>>> import numpy as np
>>> np.set_printoptions(suppress=True, linewidth=100)
>>> tidy = lambda a: np.round(a, 2) + 0
>>> arr = np.array([[3, -1, 2, 1, 0, -1, 1],
...     [1, 0, -2, -1, -3, 2, 0],
...     [-2, -1, 0, -1, -1, 3, 1],
...     [1, -2, -3, -2, 1, 2, 0],
...     [3, 3, -1, -1, -2, 1, -3],
...     [0, 2, -1, 1, -3, -1, -3],
...     [3, -1, -1, -3, 2, 0, -3]])
>>> print(np.allclose(arr @ arr.T, arr.T @ arr))
False
>>> print(tidy(np.linalg.det(arr)))
2766.0
>>> print((arr + arr.T) / 2)
[[ 3.   0.   0.   1.   1.5 -0.5  2. ]
 [ 0.   0.  -1.5 -1.5  0.   2.  -0.5]
 [ 0.  -1.5  0.  -2.  -1.   1.   0. ]
 [ 1.  -1.5 -2.  -2.   0.   1.5 -1.5]
 [ 1.5  0.  -1.   0.  -2.  -1.  -0.5]
 [-0.5  2.   1.   1.5 -1.  -1.  -1.5]
 [ 2.  -0.5  0.  -1.5 -0.5 -1.5 -3. ]]
>>> rng = np.random.default_rng(7693)
>>> z = rng.permutation(7)
>>> M2 = arr[:, z] * rng.choice([-1, 1], 7)
>>> print(M2)
[[ 1  2  0  1  3 -1  1]
 [ 0 -2  3  0  1  2 -1]
 [ 1  0  1  1 -2  3 -1]
 [ 0 -3 -1  2  1  2 -2]
 [-3 -1  2 -3  3  1 -1]
 [-3 -1  3 -2  0 -1  1]
 [-3 -1 -2  1  3  0 -3]]
>>> left, _, Vh = np.linalg.svd(arr.T @ M2)
>>> print(tidy(np.linalg.lstsq(arr, M2)[0]))
[[ 0.  0.  0.  0.  1.  0.  0.]
 [ 0.  0.  0. -1.  0.  0.  0.]
 [ 0.  1.  0.  0.  0.  0.  0.]
 [ 0.  0.  0.  0.  0.  0.  1.]
 [ 0.  0. -1.  0.  0.  0.  0.]
 [ 0.  0.  0.  0.  0.  1.  0.]
 [ 1.  0.  0.  0.  0.  0.  0.]]
>>> print(tidy(left @ Vh))
[[ 0.  0.  0.  0.  1.  0.  0.]
 [ 0.  0.  0. -1.  0.  0.  0.]
 [ 0.  1.  0.  0.  0.  0.  0.]
 [ 0.  0.  0.  0.  0.  0.  1.]
 [ 0.  0. -1.  0.  0.  0.  0.]
 [ 0.  0.  0.  0.  0.  1.  0.]
 [ 1.  0.  0.  0.  0.  0.  0.]]
